>>> import numpy as np
>>> np.set_printoptions(suppress=True, linewidth=120)
>>> rnd = lambda a: np.round(a, 2) + 0
>>> F = np.load("out6.npy")
>>> F
array([[ 1,  0,  0,  0,  0,  0,  0],
       [ 0, -5,  0,  0,  0,  0,  0],
       [ 0,  0,  2,  0,  0,  0,  0],
       [ 0,  0,  0, -1,  0,  0,  0],
       [ 0,  0,  0,  0, -5,  0,  0],
       [ 0,  0,  0,  0,  0,  5,  0],
       [ 0,  0,  0,  0,  0,  0, -2]])
>>> w, V = np.linalg.eigh(F)
>>> x = np.array([-5, -2, 4, 4, -1, -1, 2])
>>> rnd(x @ F @ x / (x @ x)), w[0], w[-1]
(np.float64(0.19), np.float64(-5.0), np.float64(5.0))
>>> rnd(np.linalg.eigvalsh(F[1:, 1:]))
array([-5., -5., -2., -1.,  2.,  5.])
>>> x @ F @ x
np.int64(13)
>>> O, V = np.linalg.qr(F[:, :6])[0], np.linalg.qr(F[:, 6:])[0]
>>> s = np.linalg.svd(O.T @ V, compute_uv=False)
>>> s
array([0.])
>>> np.degrees(np.arccos(s.clip(0, 1)))
array([90.])
>>> try:
...     np.linalg.cholesky(F)
... except np.linalg.LinAlgError as e:
...     print("failed:", e)
... 
failed: Matrix is not positive definite
>>> [round(float(np.linalg.det(F[:i, :i])), 2) + 0 for i in range(1, 8)]
[1.0, -5.0, -10.0, 10.0, -50.0, -250.0, 500.0]
>>> np.all(np.linalg.eigvalsh(F) > 0)
np.False_
>>> x = np.array([-3, 2, 0, -3, 1, 1, 1])
>>> y = F @ x
>>> y
array([ -3, -10,   0,   3,  -5,   5,  -2])
>>> rnd(np.linalg.solve(F.T, F[6]))
array([0., 0., 0., 0., 0., 0., 1.])
>>> rnd(np.linalg.solve(F, y))
array([-3.,  2.,  0., -3.,  1.,  1.,  1.])
>>> rnd(np.linalg.solve(F, y + F[:, 1]))
array([-3.,  3.,  0., -3.,  1.,  1.,  1.])
>>> M = np.array([[39, 1, -1, 2, 1, 1, 0, 1],
...     [-1, 58, 1, -1, 0, 2, 1, 2],
...     [-2, 2, 38, -1, 1, 1, -2, 2],
...     [-1, -2, 2, 61, -2, -1, 0, -2],
...     [2, -2, -1, 1, 1, 2, 2, 2],
...     [2, 0, 2, 2, 1, 22, 0, -2],
...     [-1, 1, -2, -1, 0, -2, 39, -1],
...     [-2, -1, -1, -1, 0, 1, -1, 38]])
>>> x = np.array([-1, 2, 2, -3, -2, 1, 0, 3])
>>> y = M @ x
>>> y
array([ -43,  130,   90, -185,   -5,   10,   -3,  116])
>>> rnd(np.linalg.solve(M, y))
array([-1.,  2.,  2., -3., -2.,  1.,  0.,  3.])
>>> rnd(np.linalg.solve(M, M[:, 1]))
array([0., 1., 0., 0., 0., 0., 0., 0.])
>>> rnd(np.linalg.solve(M.T, M[7]))
array([0., 0., 0., 0., 0., 0., 0., 1.])
